$ python3 -q
>>> import numpy as np
>>> np.set_printoptions(suppress=True, linewidth=100)
>>> W0 = np.array([[24.96, 6.74, 40.08],
...     [26.22, 2.61, 41.33],
...     [24.81, 5.07, 39.72],
...     [25.74, 4.5, 40.45],
...     [24.21, 2.18, 40.83],
...     [25.45, 3.44, 40.34],
...     [24.87, 5.32, 41.23],
...     [26.58, 3.67, 39.74],
...     [26.25, 4.24, 39.37],
...     [23.45, 4.7, 38.56],
...     [27.92, 6.63, 40.35],
...     [23.9, 5.39, 40.77],
...     [26.19, 4.42, 39.92],
...     [23.3, 4.04, 39.71],
...     [25.02, 5.45, 39.04],
...     [26.26, 4.46, 38.81],
...     [25.02, 5.58, 39.54],
...     [25.03, 5.73, 40.95],
...     [25.3, 3.87, 39.52],
...     [25.5, 2.4, 40.39],
...     [24.86, 5.3, 39.42]])
>>> [round(float(x), 2) for x in np.linalg.svd(W0, compute_uv=False)[:3]]
[217.89, 5.66, 4.32]
>>> np.linalg.cond(W0) > 100
np.False_
>>> np.round(np.abs(np.linalg.svd(W0)[2][-1]), 2)
array([0.84, 0.16, 0.52])
>>> round(float(np.linalg.norm(W0, 2) / np.linalg.norm(W0)), 2)
1.0
>>> rng = np.random.default_rng(42332)
>>> labels = rng.permutation(3)
>>> M2 = W0[:, labels] * rng.choice([-1, 1], 3)
>>> M2
array([[ 24.96, -40.08,   6.74],
       [ 26.22, -41.33,   2.61],
       [ 24.81, -39.72,   5.07],
       [ 25.74, -40.45,   4.5 ],
       [ 24.21, -40.83,   2.18],
       [ 25.45, -40.34,   3.44],
       [ 24.87, -41.23,   5.32],
       [ 26.58, -39.74,   3.67],
       [ 26.25, -39.37,   4.24],
       [ 23.45, -38.56,   4.7 ],
       [ 27.92, -40.35,   6.63],
       [ 23.9 , -40.77,   5.39],
       [ 26.19, -39.92,   4.42],
       [ 23.3 , -39.71,   4.04],
       [ 25.02, -39.04,   5.45],
       [ 26.26, -38.81,   4.46],
       [ 25.02, -39.54,   5.58],
       [ 25.03, -40.95,   5.73],
       [ 25.3 , -39.52,   3.87],
       [ 25.5 , -40.39,   2.4 ],
       [ 24.86, -39.42,   5.3 ]])
>>> left, _, VT = np.linalg.svd(W0.T @ M2)
>>> labels
array([0, 2, 1])
>>> W2 = W0[[13, 15]].astype(float)
>>> for _ in range(5):
...     labels = np.linalg.norm(W0[:, None] - W2, axis=-1).argmin(axis=1)
...     W2 = np.array([W0[labels == j].mean(axis=0) for j in range(2)])
... 
>>> labels
array([0, 1, 0, 1, 1, 1, 0, 1, 1, 0, 1, 0, 1, 0, 0, 1, 0, 0, 1, 1, 0])
>>> np.abs(W2[1] - W2[0]).argmax()
np.int64(1)
>>> M2 = W0 / np.sqrt((W0 ** 2).mean(axis=1, keepdims=True))
>>> np.linalg.matrix_rank(M2) == np.linalg.matrix_rank(W0)
np.True_
>>> F = np.load("case3.npy")
>>> F
array([[  6,   7,   0],
       [  4,  15,   8],
       [ -4,  18,   1],
       [ -5,  15,  -6],
       [  3,  11,   1],
       [ -3,  16,   9],
       [ -7,  21,  11],
       [-14,  22,  19],
       [-16,  20,  17],
       [-12,  11,  21],
       [-14,  16,  16],
       [-20,  11,   9],
       [-24,   2,   5],
       [-27,   9,  12],
       [-23,  11,   9],
       [-28,  16,  17],
       [-23,   9,  24],
       [-20,  15,  26],
       [-14,  19,  24],
       [-10,  19,  20]])
>>> M2 = F + rng.integers(-2, 3, (20, 1)) @ rng.integers(-2, 3, (1, 3))
>>> M2
array([[  6,   7,   2],
       [  4,  15,   6],
       [ -4,  18,   1],
       [ -5,  15,  -4],
       [  3,  11,   3],
       [ -3,  16,   8],
       [ -7,  21,  11],
       [-14,  22,  20],
       [-16,  20,  19],
       [-12,  11,  23],
       [-14,  16,  14],
       [-20,  11,   7],
       [-24,   2,   5],
       [-27,   9,  14],
       [-23,  11,   9],
       [-28,  16,  16],
       [-23,   9,  22],
       [-20,  15,  28],
       [-14,  19,  25],
       [-10,  19,  18]])
>>> np.abs(M2 - F).sum(axis=1)
array([2, 2, 0, 2, 2, 1, 0, 1, 2, 2, 2, 2, 0, 2, 0, 1, 2, 2, 1, 2])
>>> vec = np.array([2, 2, 2])
>>> y = F @ vec
>>> np.round(np.linalg.solve(F.T @ F, F.T @ y), 2)
array([2., 2., 2.])
>>> np.round(np.linalg.lstsq(F, y)[0], 2)
array([2., 2., 2.])
>>> y = y + 0.02 * rng.normal(size=20)
>>> y.round(2)
array([ 26.  ,  53.98,  29.97,   8.  ,  30.02,  44.01,  50.02,  54.  ,  41.98,  40.01,  36.01,
         0.02, -33.99, -11.99,  -6.02,  10.03,  20.05,  42.01,  58.02,  58.02])
>>> b, *_ = np.linalg.lstsq(F, y)
>>> np.round(F.T @ (y - F @ b), 2) + 0
array([0., 0., 0.])
>>> round(float(np.linalg.norm(y - F @ b)), 2)
0.07
>>> b.round(2)
array([2., 2., 2.])
